$ python -q
>>> import numpy as np
>>> np.set_printoptions(precision=2, suppress=True, linewidth=200, legacy="1.25")
>>> W0 = np.load("a.npy")
>>> print(W0)
[[0 0 1 0]
 [0 0 0 2]
 [0 2 0 0]]
>>> T = np.stack([W0, 5 * W0, W0[::-1]])
>>> print(np.linalg.norm(T, axis=(1, 2)))
[ 3. 15.  3.]
>>> print((T @ W0.T).shape)
(3, 3, 3)
>>> print(np.einsum("bij,cij->bc", T, T))
[[  9  45   4]
 [ 45 225  20]
 [  4  20   9]]
>>> print(np.linalg.matrix_rank(T.reshape(3, -1)))
2
>>> print(T.sum(axis=0))
[[ 0  2  6  0]
 [ 0  0  0 14]
 [ 0 12  1  0]]
>>> print(np.linalg.matrix_rank(T))
[3 3 3]
>>> print(T.shape)
(3, 3, 4)
>>> G = W0.T @ W0
>>> print(np.trace(G), (W0 ** 2).sum())
9 9
>>> print(np.linalg.matrix_rank(G))
3
>>> print(np.allclose(G, G.T))
True
>>> x0 = np.array([1, 1, 2, 0])
>>> print((W0 * x0).sum(axis=1))
[2 0 2]
>>> print(np.linalg.norm(W0 @ x0) <= np.linalg.norm(W0, 2) * np.linalg.norm(x0) + 1e-9)
True
>>> print(W0 @ (2 * x0))
[4 0 4]
>>> print(W0 @ np.ones(4))
[1. 2. 2.]
>>> arr = np.load("case9.npy")
>>> print(arr)
[[-52.17  -9.56  20.2 ]
 [-37.66  -8.01  13.75]
 [-15.93  -5.93   5.57]
 [-11.51  -5.5    4.22]
 [  0.85  -2.42   1.08]
 [  0.73  -1.34   0.66]
 [  0.67  -1.18   0.59]
 [ -4.47   5.86  -4.51]
 [ -5.21   6.89  -5.49]
 [-10.4   15.7  -15.38]
 [-15.15  30.29 -35.07]
 [-16.4   39.67 -49.01]
 [-16.43  40.06 -49.61]
 [-16.55  42.17 -52.83]
 [-16.57  50.01 -65.12]]
>>> left, s, Vh = np.linalg.svd(arr)
>>> print(s)
[153.89  72.66   5.53]
>>> Y = left[:, :2] @ np.diag(s[:2]) @ Vh[:2]
>>> print(round(float(np.linalg.norm(arr - Y) / np.linalg.norm(arr)), 2))
0.03
>>> print(round(np.abs(arr - Y).max(), 2))
2.02
>>> x0 = np.array([-3, 1, -1])
>>> target = arr @ x0
>>> print(np.linalg.lstsq(arr, target)[0])
[-3.  1. -1.]
>>> print(np.linalg.solve(arr.T @ arr, arr.T @ target))
[-3.  1. -1.]
>>> rng = np.random.default_rng(95146)
>>> target = target + 0.1 * rng.normal(size=15)
>>> print(target)
[126.65  91.17  36.26  24.83  -5.98  -4.24  -3.79  23.77  27.89  62.14 110.86 137.94 138.87 144.82 164.82]
>>> c, *_ = np.linalg.lstsq(arr, target)
>>> print(c.round())
[-3.  1. -1.]
>>> print(round(np.linalg.norm(target - arr @ c), 2))
0.27
>>> Xc = (arr - arr.mean(axis=0)) / arr.std(axis=0)
>>> print(np.argwhere(np.abs(Xc) > 2))
[[0 0]]
>>> c = np.linalg.lstsq(np.delete(Xc, 1, axis=1), Xc[:, 1])[0]
>>> print(np.round(1 - np.var(Xc[:, 1] - np.delete(Xc, 1, axis=1) @ c), 2))
0.99
>>> print(np.abs(c).argmax())
1
>>> q, R = np.linalg.qr(arr)
>>> print(np.round(q.T @ q, 2) + 0)
[[1. 0. 0.]
 [0. 1. 0.]
 [0. 0. 1.]]
>>> print(np.abs(np.diag(R)))
[77.46 88.53  9.02]
>>> print(q @ R)
[[-52.17  -9.56  20.2 ]
 [-37.66  -8.01  13.75]
 [-15.93  -5.93   5.57]
 [-11.51  -5.5    4.22]
 [  0.85  -2.42   1.08]
 [  0.73  -1.34   0.66]
 [  0.67  -1.18   0.59]
 [ -4.47   5.86  -4.51]
 [ -5.21   6.89  -5.49]
 [-10.4   15.7  -15.38]
 [-15.15  30.29 -35.07]
 [-16.4   39.67 -49.01]
 [-16.43  40.06 -49.61]
 [-16.55  42.17 -52.83]
 [-16.57  50.01 -65.12]]
>>> print(np.allclose(R.T @ R, arr.T @ arr))
True
>>> print(round(np.trace(q @ q.T), 2))
3.0
>>> print(q.shape, R.shape)
(15, 3) (3, 3)
>>> X = np.array([[-2, 0, -1], [0, 4, 3], [-1, 3, -4]])
>>> print(X)
[[-2  0 -1]
 [ 0  4  3]
 [-1  3 -4]]
>>> idx = rng.permutation(3)
>>> Y = X[:, idx] * rng.choice([-1, 1], 3)
>>> print(Y)
[[ 0 -1 -2]
 [ 4  3  0]
 [ 3 -4 -1]]
>>> left, _, Vh = np.linalg.svd(X.T @ Y)
>>> print(np.round(np.linalg.lstsq(X, Y)[0], 2) + 0)
[[0. 0. 1.]
 [1. 0. 0.]
 [0. 1. 0.]]
>>> W = np.array([[0, -3], [0, 3], [-2, 2]])
>>> c = np.array([0, 2])
>>> act = np.maximum(X @ W + c, 0)
>>> print(np.linalg.matrix_rank(act))
2
>>> print(act)
[[ 2  6]
 [ 0 20]
 [ 8  6]]
>>> W2 = np.array([[0, -1], [2, -2]])
>>> print(W @ W2)
[[-6  6]
 [ 6 -6]
 [ 4 -2]]
>>> print((act @ W2).round(6).argmax(axis=1))
[0 0 0]
>>> print(np.linalg.svd(X, compute_uv=False))
[5.28 5.01 1.74]
>>> print(np.count_nonzero(X))
7
>>> print(np.round(np.linalg.norm(X), 2))
7.48
>>> print(X.shape)
(3, 3)
>>> print(X.mean(axis=0))
[-1.    2.33 -0.67]
>>> print(X - X[0])
[[ 0  0  0]
 [ 2  4  4]
 [ 1  3 -3]]
>>> Y = np.linalg.inv(X)
>>> print(round(np.linalg.cond(X), 2))
3.03
>>> print(round(float(np.linalg.slogdet(X)[0]), 2))
1.0
>>> print(np.linalg.det(X) * Y)
[[-25.  -3.   4.]
 [ -3.   7.   6.]
 [  4.   6.  -8.]]
>>> print(Y)
[[-0.54 -0.07  0.09]
 [-0.07  0.15  0.13]
 [ 0.09  0.13 -0.17]]
>>> print(np.linalg.inv(Y))
[[-2. -0. -1.]
 [ 0.  4.  3.]
 [-1.  3. -4.]]
>>> print(np.allclose(Y, X.T))
False
>>> m1 = np.load("sample7.npy")
>>> print(m1)
[[-1.  0.  0.  0.]
 [ 0.  1.  0.  0.]
 [ 0.  0. -1.  0.]
 [ 0.  0.  0.  1.]]
>>> # keeps lengths
>>> ev, V = np.linalg.eigh(m1)
>>> print(ev.sum(), np.trace(m1))
0.0 0.0
>>> print(np.linalg.eigvalsh(m1 + -3 * np.eye(4)))
[-4. -4. -2. -2.]
>>> print(V @ np.diag(ev) @ V.T)
[[-1.  0.  0.  0.]
 [ 0.  1.  0.  0.]
 [ 0.  0. -1.  0.]
 [ 0.  0.  0.  1.]]
>>> print(np.linalg.svd(m1, compute_uv=False))
[1. 1. 1. 1.]
>>> print(np.linalg.eigvalsh(m1 @ m1))
[1. 1. 1. 1.]
>>> print(V.T @ V)
[[1. 0. 0. 0.]
 [0. 1. 0. 0.]
 [0. 0. 1. 0.]
 [0. 0. 0. 1.]]
>>> K = np.array([[-4, 4, 0, 0], [-7, -9, 0, 0], [0, 0, -4, 4], [0, 0, -7, -9]])
>>> Y = np.linalg.inv(K)
>>> print(K @ Y)
[[1. 0. 0. 0.]
 [0. 1. 0. 0.]
 [0. 0. 1. 0.]
 [0. 0. 0. 1.]]
>>> print((np.abs(Y) > 1e-9).astype(int))
[[1 1 0 0]
 [1 1 0 0]
 [0 0 1 1]
 [0 0 1 1]]
>>> print(np.linalg.inv(Y))
[[-4.  4. -0. -0.]
 [-7. -9. -0. -0.]
 [-0. -0. -4.  4.]
 [-0. -0. -7. -9.]]
>>> print(np.linalg.matrix_rank(K))
4
>>> print(np.abs(K).max())
9
>>> print(np.linalg.svd(K, compute_uv=False))
[11.43 11.43  5.6   5.6 ]
>>> print(np.unravel_index(np.abs(K).argmax(), K.shape))
(1, 1)
>>> print(K.mean(axis=0))
[-2.75 -1.25 -2.75 -1.25]
>>> print(round(float(np.linalg.norm(K)), 2))
18.0
>>> np.zeros(4, 4)
Traceback (most recent call last):
  File "<python-input-99>", line 1, in <module>
    np.zeros(4, 4)
    ~~~~~~~~^^^^^^
TypeError: Cannot interpret '4' as a data type
>>> print(K.shape)
(4, 4)
>>> f = np.array([-3, 1, -2, 0])
>>> Y = K + np.outer(f, np.eye(4)[0])
>>> print(np.linalg.matrix_rank(Y - K))
1
>>> print(Y)
[[-7.  4.  0.  0.]
 [-6. -9.  0.  0.]
 [-2.  0. -4.  4.]
 [ 0.  0. -7. -9.]]
>>> print(np.linalg.matrix_rank(np.linalg.inv(Y) - np.linalg.inv(K), tol=1e-8))
1
>>> print(round(np.linalg.det(Y) / np.linalg.det(K), 2), round(1 + np.linalg.solve(K, f)[0], 2))
1.36 1.36
>>> F = np.load("mat.npy")
>>> print(F)
[[0 2 4 0]
 [0 0 4 1]
 [0 0 0 3]
 [0 0 0 0]]
>>> # triangular, det is the product of the diagonal
>>> print(np.linalg.lstsq(F[:-1].T, F[-1])[2])
3
>>> print(np.allclose(F[:-1].T @ np.linalg.lstsq(F[:-1].T, F[-1])[0], F[-1]))
True
>>> print(round(np.trace(np.linalg.pinv(F) @ F), 2))
3.0
>>> left, s, Vh = np.linalg.svd(F)
>>> print(s)
[5.89 3.09 1.32 0.  ]
>>> Y = left[:, :3] @ np.diag(s[:3]) @ Vh[:3]
>>> print(np.round(np.abs(F - Y).max(), 2))
0.0
>>> print(np.poly(F))
[1. 0. 0. 0. 0.]
>>> print(round(float(np.linalg.det(F.T)), 2))
0.0
>>> r = np.linalg.matrix_rank(F)
>>> print(r)
3
>>> ns = np.linalg.svd(F)[2][r:].T
>>> print(ns[:, 0] / ns[np.abs(ns[:, 0]).round(6).argmax(), 0])
[ 1. -0. -0. -0.]
>>> print([int(np.linalg.matrix_rank(np.delete(F, i, axis=0))) for i in range(4)])
[2, 2, 2, 3]
>>> print(ns.shape)
(4, 1)
>>> print(F @ ns)
[[0.]
 [0.]
 [0.]
 [0.]]
>>> print(np.linalg.matrix_rank(F.T @ F), np.linalg.matrix_rank(F @ F.T))
3 3
>>> Y = np.array([[0, 5, 4], [5, 4, 0]])
>>> W2 = np.kron(Y, F)
>>> print(W2.shape)
(8, 12)
>>> print(np.round(np.linalg.norm(W2, 2), 2), np.round(np.linalg.norm(Y, 2) * np.linalg.norm(F, 2), 2))
46.03 46.03
>>> A = rng.normal(size=(14, 3))
>>> A = 20 * A / np.linalg.norm(A, axis=1, keepdims=True)
>>> print(A)
[[ 13.31 -14.78   2.12]
 [  1.09   0.73  19.96]
 [ 13.29  10.97  10.16]
 [  1.63  16.   -11.89]
 [-10.33 -13.79  10.15]
 [ 18.15   8.33  -1.16]
 [ -3.99 -16.7   10.26]
 [  6.39 -15.16  11.37]
 [ 11.59   7.61  14.42]
 [  2.57 -12.14  15.69]
 [  3.18  -1.15  19.71]
 [ 19.37   2.27   4.44]
 [ 12.83   9.44  12.09]
 [ 12.64   8.77 -12.78]]
>>> Xc = (A - A.mean(axis=0)) / A.std(axis=0)
>>> print(np.argwhere(np.abs(Xc) > 2))
[[ 4  0]
 [13  2]]
>>> c = np.linalg.lstsq(np.delete(Xc, 2, axis=1), Xc[:, 2])[0]
>>> print(c)
[-0.13 -0.33]
>>> W2 = A[[3, 6]].astype(float)
>>> for _ in range(4):
...     idx = np.linalg.norm(A[:, None] - W2, axis=-1).argmin(axis=1)
...     W2 = np.array([A[idx == j].mean(axis=0) for j in range(2)])
... 
>>> print(idx)
[1 1 0 0 1 0 1 1 0 1 1 0 0 0]
>>> print(np.abs(W2[1] - W2[0]).argmax())
1
>>> print(W2[1] - W2[0])
[-11.04 -19.48  10.57]
>>> feats = np.loadtxt("w.csv", delimiter=",")
>>> print(feats)
[[ 0.62 -0.48 -0.59 -0.16]
 [-0.48  0.38 -0.76 -0.21]
 [-0.59 -0.76  0.07 -0.25]
 [-0.16 -0.21 -0.25  0.93]]
>>> # orthonormal columns
>>> x0 = np.array([0, 2, 2, 0])
>>> print(np.linalg.inv(feats))
[[ 0.62 -0.48 -0.59 -0.16]
 [-0.48  0.38 -0.76 -0.21]
 [-0.59 -0.76  0.07 -0.25]
 [-0.16 -0.21 -0.25  0.93]]
>>> print(round(np.linalg.det(feats), 2))
-1.0
>>> print(np.round(feats.T @ (feats @ x0), 2) + 0)
[0. 2. 2. 0.]
>>> print(np.sort(np.abs(np.degrees(np.angle(np.linalg.eigvals(feats))))))
[  0.   0.   0. 180.]
>>> print(np.abs(np.linalg.eigvals(feats)))
[1. 1. 1. 1.]
>>> W = np.array([[5, 3, -1], [0, 4, -2], [5, -4, 1], [1, -5, -5]])
>>> c = np.array([-1, -2, 2])
>>> act = np.maximum(feats @ W + c, 0)
>>> print(np.linalg.matrix_rank(act))
2
>>> print(act)
[[0.   1.11 2.56]
 [0.   2.14 2.01]
 [0.   0.   5.45]
 [0.   0.   0.  ]]
>>> print((act > 0).mean(axis=0))
[0.   0.5  0.75]
>>> W2 = np.array([[-2, -1, -3], [-1, 3, -3], [3, -1, 3]])
>>> print(W @ W2)
[[-16   5 -27]
 [-10  14 -18]
 [ -3 -18   0]
 [-12 -11  -3]]
>>> print(np.linalg.svd(feats, compute_uv=False))
[1. 1. 1. 1.]
>>> print(np.round(feats @ feats.T, 2) + 0)
[[1. 0. 0. 0.]
 [0. 1. 0. 0.]
 [0. 0. 1. 0.]
 [0. 0. 0. 1.]]
>>> print(np.linalg.pinv(feats))
[[ 0.62 -0.48 -0.59 -0.16]
 [-0.48  0.38 -0.76 -0.21]
 [-0.59 -0.76  0.07 -0.25]
 [-0.16 -0.21 -0.25  0.93]]
>>> ev, V = np.linalg.eig(feats)
>>> print(np.sort(np.linalg.eigvals(feats @ feats)))
[1.+0.j 1.-0.j 1.+0.j 1.+0.j]
>>> print(ev)
[ 1. -1.  1.  1.]
>>> print(np.sort(np.linalg.eigvals(feats.T)))
[-1.  1.  1.  1.]
>>> ev, V = np.linalg.eigh(feats)
>>> x0 = np.array([2, 0, -3, 2])
>>> print(V * np.maximum(ev, 0) @ V.T)
[[ 0.81 -0.24 -0.3  -0.08]
 [-0.24  0.69 -0.38 -0.1 ]
 [-0.3  -0.38  0.53 -0.13]
 [-0.08 -0.1  -0.13  0.97]]
>>> print(round(x0 @ feats @ x0 / (x0 @ x0), 2), round(ev[0], 2), ev[-1])
0.92 -1.0 1.0
>>> print(np.round(V * np.abs(ev) @ V.T, 2) + 0)
[[1. 0. 0. 0.]
 [0. 1. 0. 0.]
 [0. 0. 1. 0.]
 [0. 0. 0. 1.]]
>>> print(np.linalg.eigvalsh(feats[1:, 1:]))
[-0.62  1.    1.  ]
>>> print(x0 @ feats @ x0)
15.7
